$ python -q
>>> import numpy as np
>>> np.set_printoptions(precision=1, suppress=True, linewidth=200)
>>> X = np.loadtxt("mat.csv", delimiter=",")
>>> print(X)
[[-9. -2.  2. -3. -5. -6.  8. -7.]
 [-7. -9. -2.  2. -3. -5. -6.  8.]
 [ 8. -7. -9. -2.  2. -3. -5. -6.]
 [-6.  8. -7. -9. -2.  2. -3. -5.]
 [-5. -6.  8. -7. -9. -2.  2. -3.]
 [-3. -5. -6.  8. -7. -9. -2.  2.]
 [ 2. -3. -5. -6.  8. -7. -9. -2.]
 [-2.  2. -3. -5. -6.  8. -7. -9.]]
>>> U, sigma, VT = np.linalg.svd(X, full_matrices=False)
>>> print(np.round(U.T @ U, 1) + 0)
[[1. 0. 0. 0. 0. 0. 0. 0.]
 [0. 1. 0. 0. 0. 0. 0. 0.]
 [0. 0. 1. 0. 0. 0. 0. 0.]
 [0. 0. 0. 1. 0. 0. 0. 0.]
 [0. 0. 0. 0. 1. 0. 0. 0.]
 [0. 0. 0. 0. 0. 1. 0. 0.]
 [0. 0. 0. 0. 0. 0. 1. 0.]
 [0. 0. 0. 0. 0. 0. 0. 1.]]
>>> print(np.cumsum(sigma ** 2) / np.sum(sigma ** 2))
[0.3 0.5 0.8 0.8 0.9 1.  1.  1. ]
>>> print(np.round(np.sqrt((sigma ** 2).sum()), 1), np.round(np.linalg.norm(X), 1))
46.6 46.6
>>> print(np.round(U.T @ X @ VT.T, 1) + 0)
[[24.1  0.   0.   0.   0.   0.   0.   0. ]
 [ 0.  24.1  0.   0.   0.   0.   0.   0. ]
 [ 0.   0.  22.   0.   0.   0.   0.   0. ]
 [ 0.   0.   0.  14.   0.   0.   0.   0. ]
 [ 0.   0.   0.   0.  12.3  0.   0.   0. ]
 [ 0.   0.   0.   0.   0.  12.3  0.   0. ]
 [ 0.   0.   0.   0.   0.   0.   4.   0. ]
 [ 0.   0.   0.   0.   0.   0.   0.   4. ]]
>>> print(np.allclose(U * sigma @ VT, X))
True
>>> print(np.round(VT @ VT.T, 1) + 0)
[[1. 0. 0. 0. 0. 0. 0. 0.]
 [0. 1. 0. 0. 0. 0. 0. 0.]
 [0. 0. 1. 0. 0. 0. 0. 0.]
 [0. 0. 0. 1. 0. 0. 0. 0.]
 [0. 0. 0. 0. 1. 0. 0. 0.]
 [0. 0. 0. 0. 0. 1. 0. 0.]
 [0. 0. 0. 0. 0. 0. 1. 0.]
 [0. 0. 0. 0. 0. 0. 0. 1.]]
>>> print(U.shape, sigma.shape, VT.shape)
(8, 8) (8,) (8, 8)
>>> M = np.loadtxt("m.csv", delimiter=",")
>>> print(M)
[[1.  0.2 0.  0.  0.  0.  0.  0.  0. ]
 [0.2 1.  0.2 0.  0.  0.  0.  0.  0. ]
 [0.  0.2 1.  0.2 0.  0.  0.  0.  0. ]
 [0.  0.  0.2 1.  0.2 0.  0.  0.  0. ]
 [0.  0.  0.  0.2 1.  0.2 0.  0.  0. ]
 [0.  0.  0.  0.  0.2 1.  0.2 0.  0. ]
 [0.  0.  0.  0.  0.  0.2 1.  0.2 0. ]
 [0.  0.  0.  0.  0.  0.  0.2 1.  0.2]
 [0.  0.  0.  0.  0.  0.  0.  0.2 1. ]]
>>> f = np.array([-3, -8, 9, 8, -6, -2, 2, 3, 8])
>>> out = M + np.outer(f, np.eye(9)[6])
>>> print(round(float(np.linalg.det(out) / np.linalg.det(M)), 1), round(1 + np.linalg.solve(M, f)[6], 1))
3.0 3.0
>>> print(np.linalg.matrix_rank(np.linalg.inv(out) - np.linalg.inv(M), tol=1e-8))
1
>>> print(out)
[[ 1.   0.2  0.   0.   0.   0.  -3.   0.   0. ]
 [ 0.2  1.   0.2  0.   0.   0.  -8.   0.   0. ]
 [ 0.   0.2  1.   0.2  0.   0.   9.   0.   0. ]
 [ 0.   0.   0.2  1.   0.2  0.   8.   0.   0. ]
 [ 0.   0.   0.   0.2  1.   0.2 -6.   0.   0. ]
 [ 0.   0.   0.   0.   0.2  1.  -1.8  0.   0. ]
 [ 0.   0.   0.   0.   0.   0.2  3.   0.2  0. ]
 [ 0.   0.   0.   0.   0.   0.   3.2  1.   0.2]
 [ 0.   0.   0.   0.   0.   0.   8.   0.2  1. ]]
